% python3 -q
>>> import numpy as np
>>> from numpy import linalg as LA
>>> np.set_printoptions(precision=2, suppress=True, linewidth=160, legacy="1.25")
>>> rnd = lambda a: np.round(a, 2) + 0
>>> basis = np.sign(np.array([[3, 3, 2, 0], [-3, -3, -2, -2], [3, 0, 0, -2], [2, 0, -2, 3]]))
>>> Y = (np.tril(basis, -1) + np.eye(4)) @ (np.triu(basis, 1) + np.eye(4))
>>> vals = np.array([-2, 3, 3, 2])
>>> J = np.rint(Y * vals @ LA.inv(Y)) + 0
>>> J
array([[-37.,   5.,  25.,  15.],
       [ 38.,  -2., -24., -14.],
       [-42.,   5.,  29.,  16.],
       [-36.,   5.,  23.,  16.]])
>>> LA.cond(J) > 100
True
>>> LA.matrix_rank(J, rtol=0.1)
1
>>> X = np.load("dump.npy")
>>> X
array([[1, 0, 0, 0],
       [4, 1, 0, 0],
       [4, 3, 1, 0],
       [1, 0, 3, 1]])
>>> # triangular
>>> Q, Rm = LA.qr(X)
>>> rnd(Q.T @ Q)
array([[1., 0., 0., 0.],
       [0., 1., 0., 0.],
       [0., 0., 1., 0.],
       [0., 0., 0., 1.]])
>>> np.allclose(Rm.T @ Rm, X.T @ X)
True
>>> rnd(Rm)
array([[-5.83, -2.74, -1.2 , -0.17],
       [ 0.  ,  1.57, -0.19, -0.3 ],
       [ 0.  ,  0.  ,  2.92,  0.94],
       [ 0.  ,  0.  ,  0.  ,  0.04]])
>>> Q.shape, Rm.shape
((4, 4), (4, 4))
>>> W0 = np.load("run15.npy")
>>> W0
array([[ 2,  1, -2,  0],
       [-2,  2,  0, -2],
       [-1,  2,  0,  2],
       [-1, -1, -2, -1],
       [-2,  1,  2, -1],
       [-2,  0,  2, -1],
       [-1, -1,  2,  1]])
>>> vec = np.array([-7, -1, 1, 6])
>>> target = W0 @ vec
>>> c, lr = np.zeros(4), 1 / LA.norm(W0, 2) ** 2
>>> for i in range(20):
...     c -= lr * W0.T @ (W0 @ c - target)
...     if i % 5 == 0: print(i, round(LA.norm(W0 @ c - target), 2))
... 
0 15.52
5 6.68
10 3.43
15 1.77
>>> rnd(c)
array([-6.66, -0.86,  1.26,  5.76])
>>> rnd(LA.cond(W0))
2.84
>>> W0.sum(axis=1)
array([ 1, -2,  3, -5,  0, -1,  1])
>>> rnd(LA.norm(W0))
7.94
>>> rnd(LA.svd(W0, compute_uv=False))
array([5.73, 3.88, 3.33, 2.02])
>>> W0 - W0[0]
array([[ 0,  0,  0,  0],
       [-4,  1,  2, -2],
       [-3,  1,  2,  2],
       [-3, -2,  0, -1],
       [-4,  0,  4, -1],
       [-4, -1,  4, -1],
       [-3, -2,  4,  1]])
>>> LA.rank(W0)
Traceback (most recent call last):
  File "<python-input-31>", line 1, in <module>
    LA.rank(W0)
    ^^^^^^^
AttributeError: module 'numpy.linalg' has no attribute 'rank'
>>> Q, vecs = LA.qr(W0[:, :3])[0], LA.qr(W0[:, 3:])[0]
>>> s = LA.svd(Q.T @ vecs, compute_uv=False)
>>> rnd(np.degrees(np.arccos(s.clip(0, 1))))
array([59.17])
>>> rnd(s)
array([0.51])
>>> (s > 0.9).sum()
0
>>> proj = W0 @ LA.solve(W0.T @ W0, W0.T)
>>> rnd(np.trace(proj))
4.0
>>> rnd(np.diag(proj))
array([0.44, 0.64, 0.97, 0.91, 0.35, 0.3 , 0.4 ])
>>> rnd(proj @ W0[:, 2])
array([-2.,  0.,  0., -2.,  2.,  2.,  2.])
>>> rnd(LA.eigvalsh(proj))
array([0., 0., 0., 1., 1., 1., 1.])
>>> Y = W0 / np.sqrt((W0 ** 2).mean(axis=1, keepdims=True))
>>> W0 - W0.mean(axis=1, keepdims=True)
array([[ 1.75,  0.75, -2.25, -0.25],
       [-1.5 ,  2.5 ,  0.5 , -1.5 ],
       [-1.75,  1.25, -0.75,  1.25],
       [ 0.25,  0.25, -0.75,  0.25],
       [-2.  ,  1.  ,  2.  , -1.  ],
       [-1.75,  0.25,  2.25, -0.75],
       [-1.25, -1.25,  1.75,  0.75]])
>>> LA.matrix_rank(Y) == LA.matrix_rank(W0)
True
>>> K = np.loadtxt("w.csv", delimiter=",")
>>> rnd(K)
array([[ 1.  ,  0.  ,  0.  ,  0.  ,  0.  ,  0.  ],
       [ 0.  ,  1.  ,  0.  ,  0.  ,  0.  ,  0.  ],
       [ 0.  ,  0.  ,  1.  ,  0.  ,  0.  ,  0.  ],
       [ 0.  ,  0.  ,  0.  ,  0.81,  0.  , -0.59],
       [ 0.  ,  0.  ,  0.  ,  0.  ,  1.  ,  0.  ],
       [ 0.  ,  0.  ,  0.  ,  0.59,  0.  ,  0.81]])
>>> # orthonormal columns
>>> vec = np.array([1, 0, -2, 0, -2, 3])
>>> target = K @ vec
>>> c, lr = np.zeros(6), 1 / LA.norm(K, 2) ** 2
>>> for i in range(40):
...     c -= lr * K.T @ (K @ c - target)
...     if i % 10 == 0: print(i, round(LA.norm(K @ c - target), 2))
... 
0 0.0
10 0.0
20 0.0
30 0.0
>>> rnd(LA.cond(K))
1.0
